>>> import numpy as np
>>> np.set_printoptions(suppress=True, linewidth=200)
>>> F = np.load("m.npy")
>>> F
array([[ 1, -2,  4, -8],
       [ 1, -1,  1, -1],
       [ 1,  0,  0,  0],
       [ 1,  1,  1,  1]])
>>> rng = np.random.default_rng(38413)
>>> Y = F + rng.integers(-2, 3, (4, 1)) @ rng.integers(-2, 3, (1, 4))
>>> Y
array([[  3,  -2,   0, -12],
       [  1,  -1,   1,  -1],
       [  2,   0,  -2,  -2],
       [  3,   1,  -3,  -3]])
>>> np.round(np.linalg.svd(Y - F, compute_uv=False), 1) + 0
array([9., 0., 0., 0.])
>>> J = np.load("a.npy")
>>> J
array([[ 0,  0,  0,  0,  0,  0,  0,  0,  0,  0,  0,  0],
       [ 3,  3,  0,  0,  0,  0,  0,  0,  0,  0,  0,  0],
       [ 2,  2,  0,  0,  0,  0,  0,  0,  0,  0,  0,  0],
       [-2, -1,  1,  0,  0,  0,  0,  0,  0,  0,  0,  0],
       [-1,  0, -3,  2, -1,  0,  0,  0,  0,  0,  0,  0],
       [ 2, -3, -3,  1,  1,  2,  0,  0,  0,  0,  0,  0],
       [-1,  3, -1,  0,  2, -2, -3,  0,  0,  0,  0,  0],
       [ 3, -2,  1, -3,  1,  3,  2,  3,  0,  0,  0,  0],
       [-1,  2, -2, -1,  1,  0, -2,  3,  1,  0,  0,  0],
       [-2, -3, -2,  2,  1,  1, -3,  1, -3,  2,  0,  0],
       [-1,  3, -2,  0, -2,  2,  2, -2,  0,  2,  1,  0],
       [ 3, -1,  1,  1,  1,  2,  3,  2, -3, -1,  3, -1]])
>>> f = np.array([1, 0, 0])
>>> np.convolve(J[11], f)
array([ 3, -1,  1,  1,  1,  2,  3,  2, -3, -1,  3, -1,  0,  0])
>>> np.cross(J[11, :3], J[4, :3])
array([ 3,  8, -1])
>>> np.correlate(J[11], J[4], "full")
array([  0,   0,   0,   0,   0,   0,   0,  -3,   7, -12,   4,  -5,  -2,  -3,  -3,  -3, -13,   1,   8,  -8,   4,  -3,   1])
>>> left, s, Vt = np.linalg.svd(J)
>>> s.round(1) + 0
array([10. ,  8.4,  6.5,  6.2,  4.9,  4.2,  3. ,  1.8,  0.6,  0.3,  0. ,  0. ])
>>> np.argmax(s[:-1] / (s[1:] + 1e-6)) + 1
np.int64(10)
>>> Y = left[:, :10] @ np.diag(s[:10]) @ Vt[:10]
>>> round(float(np.abs(J - Y).max()), 1)
0.0
>>> round(float(np.linalg.norm(J - Y, 2)), 1), round(s[10], 1)
(0.0, np.float64(0.0))
>>> np.linalg.matrix_rank(Y)
np.int64(10)
>>> np.linalg.matrix_rank(J, rtol=0.05)
np.int64(9)
>>> np.linalg.lstsq(J[:-1].T, J[-1])[2]
np.int32(9)
>>> np.allclose(J[:-1].T @ np.linalg.lstsq(J[:-1].T, J[-1])[0], J[-1])
False
>>> round(float(np.trace(np.linalg.pinv(J) @ J)), 1)
10.0
>>> left, s, Vt = np.linalg.svd(J)
>>> evecs = Vt[:(s > 1e-8).sum()]
>>> x0 = J[7] + 3 * J[4] + rng.integers(2) * np.eye(12)[1]
>>> x0
array([ 0., -1., -8.,  3., -2.,  3.,  2.,  3.,  0.,  0.,  0.,  0.])
>>> np.allclose(evecs.T @ evecs @ x0, x0)
False
>>> np.round(np.diag(evecs.T @ evecs), 1)
array([1. , 1. , 1. , 0.9, 0.9, 0.9, 0.9, 1. , 0.9, 0.5, 0.9, 0.1])
>>> G = J.T @ J
>>> G
array([[ 47,  -2,  10,  -9,   6,  17,  24,  12,  -4,  -9,   8,  -3],
       [ -2,  59,  -2,  -6,  -7, -17,  -5, -11,  14,   1,   0,   1],
       [ 10,  -2,  34, -13,   0,  -5,  14,   1,   1,  -9,   1,  -1],
       [ -9,  -6, -13,  20,  -2,  -3,  -7,  -8, -10,   3,   3,  -1],
       [  6,  -7,   0,  -2,  14,   0, -10,  13,  -5,  -3,   1,  -1],
       [ 17, -17,  -5,  -3,   0,  26,  19,  10,  -9,   4,   8,  -2],
       [ 24,  -5,  14,  -7, -10,  19,  39,  -1,  -2,  -5,  11,  -3],
       [ 12, -11,   1,  -8,  13,  10,  -1,  27,  -6,  -4,   4,  -2],
       [ -4,  14,   1, -10,  -5,  -9,  -2,  -6,  19,  -3,  -9,   3],
       [ -9,   1,  -9,   3,  -3,   4,  -5,  -4,  -3,   9,  -1,   1],
       [  8,   0,   1,   3,   1,   8,  11,   4,  -9,  -1,  10,  -3],
       [ -3,   1,  -1,  -1,  -1,  -2,  -3,  -2,   3,   1,  -3,   1]])
>>> np.trace(G), (J ** 2).sum()
(np.int64(305), np.int64(305))
>>> np.allclose(G, G.T)
True
>>> np.round(np.linalg.eigvalsh(G)[::-1], 1) + 0
array([99.6, 70.1, 42.8, 39. , 23.6, 17.4,  8.8,  3.2,  0.3,  0.1,  0. ,  0. ])
>>> arr = np.loadtxt("mat.csv", delimiter=",")
>>> arr
array([[-1.9,  0. ,  0.7, -0.8, -0.3,  1.2,  1.1, -0.1, -1.7, -0.4, -0.7, -0.5, -1.5],
       [-0.7,  1.2,  0.4, -0.9, -0.9,  0.8,  3. ,  1.3, -0.2,  0.6,  0.3,  0.8, -0.1],
       [ 0.1,  0.4,  1.6,  1.1,  0.6, -1. , -0.1,  0.5,  1.6, -0.8, -0.7,  1.8, -0.5],
       [-1.4,  0.3,  0.2, -1.4,  0.6, -1.5,  0.1,  0.2, -1.5,  0.6, -0.5,  0.1, -0.7],
       [ 0.8, -0.7, -0.6,  0. , -0.4, -0.4,  0.1,  0.2, -0.3,  0.8, -1.4, -0.2, -0.3],
       [-0.1,  1.3,  0.7,  0.6, -0.3,  1.5,  0.5, -1.2,  0.5, -0.2, -0.1,  0.5,  0.4],
       [-0.2,  1.6, -0.2,  0.6, -0.2,  1.1, -0.6,  0.4, -0.2, -0.3, -1.9,  0.2,  1.4],
       [-0.4, -0.1,  1.1,  0.5, -0.9, -1.6, -1. , -3.1,  1.9,  0.4,  0.5,  2. , -0.3],
       [ 0.5,  0.4, -1.2,  0.6,  0.5, -1.5, -3. ,  0.5, -1. ,  0.6, -0.1,  0. , -0.4],
       [ 1.1,  0.8, -1.1,  0.8,  1. , -0.2, -0.2, -1.1, -0.2,  0.1, -0.9,  0.1, -0.6],
       [-0.1,  0.1, -0.3, -0.6, -2.1,  1.1, -1.7, -0.8,  0.1,  0.2, -1.8,  1.9, -0.1],
       [-0.1,  1.4,  0.7,  1.2, -1. , -0.9,  0.7,  1.4, -1.4,  1. ,  0.1,  0. ,  1.1],
       [-0.8,  0.8,  0.2,  0.9,  2.2, -0.1, -0.7,  0.5, -0.7, -0.4, -0.9,  1.2,  0.9],
       [-1.3,  1.7,  0. ,  0.9,  0.5, -0.3, -1.1, -0.2,  1.5,  0.6, -0.4,  1. , -0.4]])
>>> hat = arr @ np.linalg.solve(arr.T @ arr, arr.T)
>>> np.round(hat @ arr[:, 6], 1)
array([ 1.1,  3. , -0.1,  0.1,  0.1,  0.5, -0.6, -1. , -3. , -0.2, -1.7,  0.7, -0.7, -1.1])
>>> np.round(np.linalg.eigvalsh(hat), 1) + 0
array([0., 1., 1., 1., 1., 1., 1., 1., 1., 1., 1., 1., 1., 1.])
>>> np.round(np.trace(hat), 1)
np.float64(13.0)
